$ python3 -q
>>> import numpy as np
>>> from numpy import linalg as LA
>>> np.set_printoptions(suppress=True, linewidth=140)
>>> arr = np.load("case13.npy")
>>> print(arr.round(2))
[[-1.3   2.03  0.65 -0.07 -0.43 -2.02 -2.09 -0.32  2.89 -1.3 ]
 [ 1.65 -2.14 -0.82 -0.33  1.06  1.41  1.85  0.07 -2.77  1.65]
 [-1.5   2.1   0.75  0.15 -0.78 -1.7  -1.97 -0.19  2.84 -1.5 ]
 [-0.08 -1.07  0.04  1.2  -1.47  3.09  2.12  0.91 -2.31 -0.08]
 [-1.41  0.37  0.71  1.75 -2.66  2.7   1.16  1.07 -0.66 -1.41]
 [ 0.58 -1.61 -0.29  0.73 -0.64  2.77  2.25  0.68 -2.74  0.58]
 [-0.12  1.24  0.06 -1.07  1.24 -3.03 -2.18 -0.85  2.47 -0.12]
 [-1.38  2.06  0.69  0.01 -0.57 -1.9  -2.05 -0.27  2.88 -1.38]
 [ 1.91 -2.13 -0.95 -0.73  1.64  0.73  1.5  -0.18 -2.5   1.91]
 [-0.45 -0.73  0.23  1.41 -1.87  3.13  1.96  1.   -1.97 -0.45]
 [-0.41 -0.77  0.2   1.38 -1.82  3.13  1.98  0.99 -2.02 -0.41]
 [ 0.9  -1.82 -0.45  0.46 -0.19  2.5   2.22  0.54 -2.85  0.9 ]
 [-1.1  -0.02  0.55  1.68 -2.45  2.94  1.49  1.08 -1.17 -1.1 ]
 [ 0.89 -1.81 -0.45  0.47 -0.21  2.51  2.22  0.54 -2.85  0.89]
 [ 1.62 -0.66 -0.81 -1.76  2.76 -2.45 -0.88 -1.04  0.26  1.62]
 [-0.93  1.84  0.47 -0.43  0.15 -2.47 -2.21 -0.52  2.86 -0.93]
 [ 2.11 -1.78 -1.05 -1.38  2.5  -0.74  0.57 -0.65 -1.56  2.11]
 [ 1.1   0.03 -0.55 -1.68  2.45 -2.95 -1.49 -1.08  1.17  1.1 ]
 [ 1.75 -0.87 -0.87 -1.75  2.8  -2.24 -0.66 -1.01 -0.03  1.75]
 [-1.8   2.15  0.9   0.54 -1.37 -1.06 -1.68  0.06  2.65 -1.8 ]
 [-1.67  0.74  0.83  1.76 -2.78  2.37  0.8   1.03 -0.15 -1.67]
 [-2.04  1.49  1.02  1.58 -2.71  1.36 -0.1   0.81  1.01 -2.04]
 [ 2.07 -2.01 -1.03 -1.09  2.14 -0.03  1.05 -0.43 -2.07  2.07]
 [ 0.92  0.23 -0.46 -1.62  2.31 -3.04 -1.65 -1.07  1.42  0.92]
 [ 1.5  -2.1  -0.75 -0.15  0.78  1.7   1.97  0.18 -2.84  1.5 ]
 [ 0.15 -1.27 -0.07  1.05 -1.2   3.02  2.19  0.84 -2.49  0.15]
 [-1.71  2.15  0.86  0.42 -1.19 -1.27 -1.78 -0.01  2.72 -1.71]
 [-0.62  1.63  0.31 -0.7   0.6  -2.75 -2.25 -0.67  2.76 -0.62]
 [ 1.7  -2.15 -0.85 -0.41  1.17  1.29  1.79  0.02 -2.73  1.7 ]
 [ 1.64 -2.14 -0.82 -0.32  1.03  1.44  1.86  0.08 -2.78  1.64]
 [-1.6   2.13  0.8   0.27 -0.96 -1.52 -1.89 -0.11  2.8  -1.6 ]
 [-1.72  0.83  0.86  1.75 -2.8   2.28  0.7   1.02 -0.02 -1.72]
 [-2.02  1.43  1.01  1.61 -2.74  1.46 -0.02  0.84  0.92 -2.02]
 [ 1.96 -1.27 -0.98 -1.67  2.78 -1.71 -0.19 -0.9  -0.66  1.96]]
>>> # columns 0 and 9 are equal
>>> U, sig, Vh = LA.svd(arr)
>>> print(np.argmax(sig[:-1] / (sig[1:] + 1e-6)) + 1)
2
>>> other = U[:, :2] @ np.diag(sig[:2]) @ Vh[:2]
>>> print(round(LA.norm(arr - other, 2), 2), round(sig[2], 2))
0.0 0.0
